$ ipython --no-banner

In [1]: import numpy as np

In [2]: np.set_printoptions(precision=2, suppress=True, linewidth=200, floatmode="fixed")

In [3]: def tidy(a):
   ...:     return np.round(a, 2) + 0
   ...: 

In [4]: q, _ = np.linalg.qr(np.array([[1.7, 1.9, 1.2], [-1.6, -1.5, -0.9], [-0.6, 0.5, -0.4]]))

In [5]: V, _ = np.linalg.qr(np.array([[0.0, -1.0, -1.4], [-1.7, -0.4, 1.1], [-1.2, -1.3, 1.5]]))

In [6]: sv = 20 * 0.7 ** np.arange(3)

In [7]: A = q[:, :3] * sv @ V[:3]

In [8]: tidy(A)
Out[8]: 
array([[ -7.13,  12.52,   7.00],
       [ -3.89,  -6.23, -13.27],
       [ -9.84,  -9.68,   3.85]])

In [9]: x0 = np.array([2, 3, 1])

In [10]: h1 = np.maximum(A @ x0, 0)

In [11]: tidy(A.T @ h1)
Out[11]: array([-216.17,  379.54,  212.15])

In [12]: tidy(A * (h1 > 1e-9)[:, None])
Out[12]: 
array([[-7.13, 12.52,  7.00],
       [ 0.00,  0.00,  0.00],
       [ 0.00,  0.00,  0.00]])

In [13]: tidy(h1)
Out[13]: array([30.31,  0.00,  0.00])

In [14]: tidy(np.maximum(A @ x0, 0) - np.maximum(-A @ x0, 0))
Out[14]: array([ 30.31, -39.75, -44.85])

In [15]: other = np.array([[-1, -3, 1], [-2, 3, -2]])

In [16]: C = np.kron(other, A)

In [17]: np.linalg.matrix_rank(C)
Out[17]: np.int64(6)

In [18]: tidy(np.linalg.norm(C, 2)), tidy(np.linalg.norm(other, 2) * np.linalg.norm(A, 2))
Out[18]: (np.float64(96.93), np.float64(96.93))

In [19]: tidy(np.linalg.eigvals(A))
Out[19]: array([-10.65+10.94j, -10.65-10.94j,  11.78 +0.00j])

In [20]: X = np.loadtxt("out14.csv", delimiter=",")

In [21]: X
Out[21]: 
array([[-2.00,  2.00,  2.00],
       [ 2.00, -2.00,  2.00],
       [ 2.00,  2.00, -2.00]])

In [22]: evals, V = np.linalg.eig(X)

In [23]: tidy(np.prod(evals))
Out[23]: np.float64(32.0)

In [24]: np.linalg.norm(A, axis=1).argmax()
Out[24]: np.int64(0)

In [25]: tidy(np.linalg.norm(A, axis=0))
Out[25]: array([12.76, 17.01, 15.49])

In [26]: q = X.astype(float).copy()

In [27]: for j in range(3):
    ...:     q[:, j] -= q[:, :j] @ (q[:, :j].T @ q[:, j])
    ...:     q[:, j] /= np.linalg.norm(q[:, j])
    ...: 

In [28]: tidy(q.T @ q)
Out[28]: 
array([[1.00, 0.00, 0.00],
       [0.00, 1.00, 0.00],
       [0.00, 0.00, 1.00]])

In [29]: def softmax(z):
    ...:     e = np.exp(z - z.max(axis=-1, keepdims=True))
    ...:     return e / e.sum(axis=-1, keepdims=True)
    ...: 

In [30]: tidy(softmax(10 * X[1]))
Out[30]: array([0.50, 0.00, 0.50])

In [31]: tidy(softmax(X[1] + -2))
Out[31]: array([0.50, 0.01, 0.50])

In [32]: softmax(X).sum(axis=1)
Out[32]: array([1.00, 1.00, 1.00])

In [33]: scores = X @ X.T / np.sqrt(3)

In [34]: tidy(softmax(scores))
Out[34]: 
array([[1.00, 0.00, 0.00],
       [0.00, 1.00, 0.00],
       [0.00, 0.00, 1.00]])

In [35]: evals, V = np.linalg.eigh(X)

In [36]: np.unique(evals.round(6) + 0, return_counts=True)[1]
Out[36]: array([2, 1])

In [37]: tidy(V @ np.diag(evals) @ V.T)
Out[37]: 
array([[-2.00,  2.00,  2.00],
       [ 2.00, -2.00,  2.00],
       [ 2.00,  2.00, -2.00]])

In [38]: tidy(V.T @ X @ V)
Out[38]: 
array([[-4.00,  0.00,  0.00],
       [ 0.00, -4.00,  0.00],
       [ 0.00,  0.00,  2.00]])

In [39]: (evals > 1e-8).sum(), (evals < -1e-8).sum()
Out[39]: (np.int64(1), np.int64(2))

In [40]: tidy(np.abs(V[:, -1]))
Out[40]: array([0.58, 0.58, 0.58])

In [41]: tidy(evals)
Out[41]: array([-4.00, -4.00,  2.00])

In [42]: M = np.load("data.npy")

In [43]: M
Out[43]: 
array([[0, 0, 1, 0],
       [3, 0, 0, 0],
       [0, 0, 0, 2],
       [0, 1, 0, 0]])

In [44]: other = np.linalg.inv(M)

In [45]: tidy(np.linalg.det(M) * np.linalg.det(other))
Out[45]: np.float64(1.0)

In [46]: M @ other
Out[46]: 
array([[1.00, 0.00, 0.00, 0.00],
       [0.00, 1.00, 0.00, 0.00],
       [0.00, 0.00, 1.00, 0.00],
       [0.00, 0.00, 0.00, 1.00]])

In [47]: np.allclose(other, M.T)
Out[47]: False

In [48]: r0 = np.array([2, -3, 3])

In [49]: np.array([np.convolve(row, r0, "same") for row in M])
Out[49]: 
array([[ 0,  2, -3,  3],
       [-9,  9,  0,  0],
       [ 0,  0,  4, -6],
       [ 2, -3,  3,  0]])

In [50]: blk = np.stack([M, -1 * M, M[::-1]])

In [51]: tidy(np.linalg.det(blk))
Out[51]: array([-6.00, -6.00, -6.00])

In [52]: np.linalg.matrix_rank(blk.reshape(3, -1))
Out[52]: np.int64(2)

In [53]: (blk @ M.T).shape
Out[53]: (3, 4, 4)

In [54]: blk.sum(axis=0)
Out[54]: 
array([[0, 1, 0, 0],
       [0, 0, 0, 2],
       [3, 0, 0, 0],
       [0, 0, 1, 0]])

In [55]: np.einsum("bij,cij->bc", blk, blk)
Out[55]: 
array([[ 15, -15,   0],
       [-15,  15,   0],
       [  0,   0,  15]])

In [56]: tidy(np.linalg.norm(blk, axis=(1, 2)))
Out[56]: array([3.87, 3.87, 3.87])

In [57]: np.linalg.matrix_rank(blk)
Out[57]: array([4, 4, 4])

In [58]: feats = np.array([[-6.5, -3.1, 6.93],
    ...:     [5.14, -5.52, -6.57],
    ...:     [-9.55, -1.29, 2.69],
    ...:     [6.13, 4.36, -6.59],
    ...:     [-4.39, -7.89, 4.3],
    ...:     [8.64, 4.14, -2.86],
    ...:     [2.94, -2.18, -9.31],
    ...:     [5.31, -3.82, -7.56],
    ...:     [6.51, -3.51, 6.73],
    ...:     [-9.99, 0.24, -0.4],
    ...:     [7.59, 6.43, 1.01],
    ...:     [-9.58, -1.34, 2.53],
    ...:     [-3.14, 9.12, 2.64],
    ...:     [-0.09, -5.86, 8.1],
    ...:     [5.26, -0.18, -8.5],
    ...:     [-7.81, -3.74, -4.99],
    ...:     [6.13, -1.85, 7.68],
    ...:     [-6.38, 7.27, 2.52],
    ...:     [-2.48, -9.66, 0.72],
    ...:     [-9.93, -1.03, 0.49],
    ...:     [-0.15, -9.99, 0.41]])

In [59]: other = feats / np.sqrt((feats ** 2).mean(axis=1, keepdims=True))

In [60]: tidy(other[13])
Out[60]: array([-0.02, -1.02,  1.40])

In [61]: tidy(np.linalg.norm(other, axis=1))
Out[61]: array([1.73, 1.73, 1.73, 1.73, 1.73, 1.73, 1.73, 1.73, 1.73, 1.73, 1.73, 1.73, 1.73, 1.73, 1.73, 1.73, 1.73, 1.73, 1.73, 1.73, 1.73])

In [62]: data = np.array([[5, 2], [-1, 0], [4, -4]])

In [63]: data
Out[63]: 
array([[ 5,  2],
       [-1,  0],
       [ 4, -4]])

In [64]: q = data.astype(float).copy()

In [65]: for j in range(2):
    ...:     q[:, j] -= q[:, :j] @ (q[:, :j].T @ q[:, j])
    ...:     q[:, j] /= np.linalg.norm(q[:, j])
    ...: 

In [66]: tidy(q)
Out[66]: 
array([[ 0.77,  0.62],
       [-0.15, -0.03],
       [ 0.62, -0.78]])

In [67]: r0, r1 = data[1], data[2]

In [68]: r0 @ r0
Out[68]: np.int64(1)

In [69]: pr = (r0 @ r1) / (r0 @ r0) * r0

In [70]: r1 - pr
Out[70]: array([ 0.00, -4.00])

In [71]: np.outer(r0, r1)
Out[71]: 
array([[-4,  4],
       [ 0,  0]])

In [72]: np.linalg.matrix_rank(np.outer(r0, r1))
Out[72]: np.int64(1)

In [73]: (r1 - pr) @ r0
Out[73]: np.float64(0.0)

In [74]: tidy(np.linalg.norm(r0 + r1) ** 2 + np.linalg.norm(r0 - r1) ** 2)
Out[74]: np.float64(66.0)

In [75]: tidy(np.linalg.norm(data))
Out[75]: np.float64(7.87)

In [76]: np.diff(data, axis=0)
Out[76]: 
array([[-6, -2],
       [ 5, -4]])

In [77]: data.shape
Out[77]: (3, 2)

In [78]: np.count_nonzero(data)
Out[78]: np.int64(5)

In [79]: tidy(np.linalg.svd(data, compute_uv=False))
Out[79]: array([6.60, 4.30])

In [80]: tidy(data.mean(axis=0))
Out[80]: array([ 2.67, -0.67])

In [81]: np.linalg.matrix_rank(data)
Out[81]: np.int64(2)

In [82]: q, r_ = np.linalg.qr(data)

In [83]: tidy(np.abs(np.diag(r_)))
Out[83]: array([6.48, 4.38])

In [84]: tidy(r_)
Out[84]: 
array([[-6.48,  0.93],
       [ 0.00, -4.38]])

In [85]: tidy(q)
Out[85]: 
array([[-0.77, -0.62],
       [ 0.15,  0.03],
       [-0.62,  0.78]])

In [86]: tidy(np.trace(q @ q.T))
Out[86]: np.float64(2.0)

In [87]: tidy(q @ r_)
Out[87]: 
array([[ 5.00,  2.00],
       [-1.00,  0.00],
       [ 4.00, -4.00]])

In [88]: m1 = np.loadtxt("layer0.csv", delimiter=",")

In [89]: m1
Out[89]: 
array([[ 4.00,  5.00,  0.00],
       [ 3.00,  2.00,  3.00],
       [ 4.00,  5.00,  0.00],
       [ 3.00,  2.00,  3.00],
       [ 0.00,  0.00,  0.00],
       [ 3.00,  2.00,  3.00],
       [ 0.00,  0.00,  0.00],
       [ 0.00,  0.00,  0.00],
       [ 0.00,  0.00,  0.00],
       [ 0.00,  0.00,  0.00],
       [ 0.00,  0.00,  0.00],
       [ 3.00,  2.00,  3.00],
       [ 4.00,  5.00,  0.00],
       [ 4.00,  5.00,  0.00],
       [ 0.00,  0.00,  0.00],
       [ 5.00, -1.00,  4.00],
       [ 3.00,  2.00,  3.00],
       [ 0.00,  0.00,  0.00],
       [ 0.00,  0.00,  0.00],
       [ 4.00,  5.00,  0.00],
       [ 0.00,  0.00,  0.00],
       [ 0.00,  0.00,  0.00],
       [ 0.00,  0.00,  0.00],
       [ 0.00,  0.00,  0.00],
       [ 4.00,  5.00,  0.00],
       [ 5.00, -1.00,  4.00],
       [ 0.00,  0.00,  0.00]])

In [90]: gram = np.cov(m1, rowvar=False)

In [91]: np.argwhere(np.triu(np.abs(np.corrcoef(m1.T)) > 0.8, 1))
Out[91]: array([], shape=(0, 2), dtype=int64)

In [92]: np.argsort(-m1.std(axis=0).round(6), kind="stable")
Out[92]: array([1, 0, 2])

In [93]: tidy(np.corrcoef(m1[:, 0], m1[:, 2])[0, 1])
Out[93]: np.float64(0.57)

In [94]: x0 = np.array([4, 0, 1])

In [95]: rhs = m1 @ x0

In [96]: beta, lr = np.zeros(3), 1 / np.linalg.norm(m1, 2) ** 2

In [97]: for i in range(15):
    ...:     beta -= lr * m1.T @ (m1 @ beta - rhs)
    ...:     if i % 5 == 0: print(i, round(np.linalg.norm(m1 @ beta - rhs), 2))
    ...: 
0 13.38
5 5.25
10 4.06

In [98]: tidy(np.linalg.cond(m1))
Out[98]: np.float64(7.1)

In [99]: tidy(beta)
Out[99]: array([3.10, 0.66, 1.87])

In [100]: other = np.c_[m1[:, :1] @ np.array([[9]]), np.array([0, 2, 0, 2, 1, 5, 1, 1, 2, 4, 4, 3, 4, 5, 3, 4, 2, 0, 2, 5, 2, 1, 1, 0, 0, 4, 1])]

In [101]: other
Out[101]: 
array([[36.00,  0.00],
       [27.00,  2.00],
       [36.00,  0.00],
       [27.00,  2.00],
       [ 0.00,  1.00],
       [27.00,  5.00],
       [ 0.00,  1.00],
       [ 0.00,  1.00],
       [ 0.00,  2.00],
       [ 0.00,  4.00],
       [ 0.00,  4.00],
       [27.00,  3.00],
       [36.00,  4.00],
       [36.00,  5.00],
       [ 0.00,  3.00],
       [45.00,  4.00],
       [27.00,  2.00],
       [ 0.00,  0.00],
       [ 0.00,  2.00],
       [36.00,  5.00],
       [ 0.00,  2.00],
       [ 0.00,  1.00],
       [ 0.00,  1.00],
       [ 0.00,  0.00],
       [36.00,  0.00],
       [45.00,  4.00],
       [ 0.00,  1.00]])

In [102]: tidy(np.linalg.norm(other - m1 @ np.linalg.lstsq(m1, other)[0], axis=0))
Out[102]: array([0.00, 9.96])

In [103]: tidy(np.linalg.lstsq(m1, other[:, 0])[0])
Out[103]: array([9.00, 0.00, 0.00])

In [104]: x0 = np.array([1, 1])

In [105]: other @ np.eye(2)[1]
Out[105]: array([0.00, 2.00, 0.00, 2.00, 1.00, 5.00, 1.00, 1.00, 2.00, 4.00, 4.00, 3.00, 4.00, 5.00, 3.00, 4.00, 2.00, 0.00, 2.00, 5.00, 2.00, 1.00, 1.00, 0.00, 0.00, 4.00, 1.00])

In [106]: other @ (2 * x0)
Out[106]: array([72.00, 58.00, 72.00, 58.00,  2.00, 64.00,  2.00,  2.00,  4.00,  8.00,  8.00, 60.00, 80.00, 82.00,  6.00, 98.00, 58.00,  0.00,  4.00, 82.00,  4.00,  2.00,  2.00,  0.00, 72.00, 98.00,  2.00])

In [107]: (other @ x0).argmax()
Out[107]: np.int64(15)

In [108]: other * x0
Out[108]: 
array([[36.00,  0.00],
       [27.00,  2.00],
       [36.00,  0.00],
       [27.00,  2.00],
       [ 0.00,  1.00],
       [27.00,  5.00],
       [ 0.00,  1.00],
       [ 0.00,  1.00],
       [ 0.00,  2.00],
       [ 0.00,  4.00],
       [ 0.00,  4.00],
       [27.00,  3.00],
       [36.00,  4.00],
       [36.00,  5.00],
       [ 0.00,  3.00],
       [45.00,  4.00],
       [27.00,  2.00],
       [ 0.00,  0.00],
       [ 0.00,  2.00],
       [36.00,  5.00],
       [ 0.00,  2.00],
       [ 0.00,  1.00],
       [ 0.00,  1.00],
       [ 0.00,  0.00],
       [36.00,  0.00],
       [45.00,  4.00],
       [ 0.00,  1.00]])

In [109]: other @ np.ones(2)
Out[109]: array([36.00, 29.00, 36.00, 29.00,  1.00, 32.00,  1.00,  1.00,  2.00,  4.00,  4.00, 30.00, 40.00, 41.00,  3.00, 49.00, 29.00,  0.00,  2.00, 41.00,  2.00,  1.00,  1.00,  0.00, 36.00, 49.00,  1.00])

In [110]: np.sign((other @ x0).round(6))
Out[110]: array([1.00, 1.00, 1.00, 1.00, 1.00, 1.00, 1.00, 1.00, 1.00, 1.00, 1.00, 1.00, 1.00, 1.00, 1.00, 1.00, 1.00, 0.00, 1.00, 1.00, 1.00, 1.00, 1.00, 0.00, 1.00, 1.00, 1.00])

In [111]: np.einsum("ij,j->i", other, x0)
Out[111]: array([36.00, 29.00, 36.00, 29.00,  1.00, 32.00,  1.00,  1.00,  2.00,  4.00,  4.00, 30.00, 40.00, 41.00,  3.00, 49.00, 29.00,  0.00,  2.00, 41.00,  2.00,  1.00,  1.00,  0.00, 36.00, 49.00,  1.00])
